In [1]: import numpy as np

In [2]: np.set_printoptions(suppress=True, linewidth=100)

In [3]: q, _ = np.linalg.qr(np.array([[-0.3, 0.2, -1.8], [1.0, 0.4, -0.7], [0.1, 0.7, -0.6]]))

In [4]: data = q[:, :3]

In [5]: print(data.round(2))
[[-0.29 -0.43 -0.86]
 [ 0.95 -0.04 -0.3 ]
 [ 0.1  -0.9   0.42]]

In [6]: # orthonormal columns

In [7]: x0 = np.array([1, 3, 0])

In [8]: print(np.round(np.linalg.inv(data), 2))
[[-0.29  0.95  0.1 ]
 [-0.43 -0.04 -0.9 ]
 [-0.86 -0.3   0.42]]

In [9]: print(round(float(np.linalg.norm(x0)), 2), round(np.linalg.norm(data @ x0), 2))
3.16 3.16

In [10]: print([p for p in range(1, 25) if np.allclose(np.linalg.matrix_power(data, p), np.eye(3))])
[]

In [11]: print(round(float(np.linalg.det(data)), 2))
1.0

In [12]: print(np.round(np.sort(np.abs(np.degrees(np.angle(np.linalg.eigvals(data))))), 2))
[  0.   116.97 116.97]

In [13]: print(np.round(data.sum(axis=1), 2))
[-1.57  0.62 -0.39]

In [14]: print(np.unravel_index(np.abs(data).argmax(), data.shape))
(np.int64(1), np.int64(0))

In [15]: print(np.round(np.diff(data, axis=0), 2))
[[ 1.24  0.39  0.56]
 [-0.86 -0.87  0.72]]

In [16]: print(np.round(data.mean(axis=0), 2))
[ 0.25 -0.46 -0.25]

In [17]: print(round(np.linalg.norm(data), 2))
1.73

In [18]: data[:, 3]
Traceback (most recent call last):
  Cell In[18], line 1
    data[:, 3]
IndexError: index 3 is out of bounds for axis 1 with size 3


In [19]: print(np.linalg.matrix_rank(data))
3

In [20]: print(np.round(data - data[0], 2))
[[ 0.    0.    0.  ]
 [ 1.24  0.39  0.56]
 [ 0.38 -0.48  1.27]]

In [21]: print(round(np.linalg.det(data), 2))
1.0

In [22]: print(np.round((data - data.T) / 2, 2))
[[ 0.   -0.69 -0.48]
 [ 0.69  0.    0.3 ]
 [ 0.48 -0.3   0.  ]]

In [23]: print(np.allclose(data @ data.T, data.T @ data))
True

In [24]: print(np.round(np.linalg.norm(data, axis=0), 2))
[1. 1. 1.]

In [25]: print(np.round(np.linalg.pinv(data), 2))
[[-0.29  0.95  0.1 ]
 [-0.43 -0.04 -0.9 ]
 [-0.86 -0.3   0.42]]

In [26]: B = np.array([[8, 3]])

In [27]: F = np.block([[np.zeros((1, 1)), B], [B.T, np.zeros((2, 2))]])

In [28]: print(F)
[[0. 8. 3.]
 [8. 0. 0.]
 [3. 0. 0.]]

In [29]: print(np.unique(F.round(6), axis=0).shape)
(3, 3)

In [30]: print(np.linalg.lstsq(F[:-1].T, F[-1])[2])
2

In [31]: print(np.round(F @ np.linalg.pinv(F) @ F, 2) + 0)
[[0. 8. 3.]
 [8. 0. 0.]
 [3. 0. 0.]]

In [32]: print(round(float(np.trace(np.linalg.pinv(F) @ F)), 2))
2.0

In [33]: evals, V = np.linalg.eigh(F)

In [34]: x0 = np.array([3, 0, 3])

In [35]: print(x0 @ F @ x0 / (x0 @ x0), round(evals[0], 2), round(float(evals[-1]), 2))
3.0 -8.54 8.54

In [36]: print(x0 @ F @ x0)
54.0

In [37]: print(np.round(V * np.maximum(evals, 0) @ V.T, 2))
[[4.27 4.   1.5 ]
 [4.   3.75 1.4 ]
 [1.5  1.4  0.53]]

In [38]: print((np.sign(V[:, -1].round(6)) == np.sign(V[0, -1].round(6))).astype(int))
[1 1 1]

In [39]: print(np.abs(F).sum(axis=1).max(), round(float(np.abs(evals).max()), 2))
11.0 8.54

In [40]: print(np.round(V * np.abs(evals) @ V.T, 2) + 0)
[[8.54 0.   0.  ]
 [0.   7.49 2.81]
 [0.   2.81 1.05]]
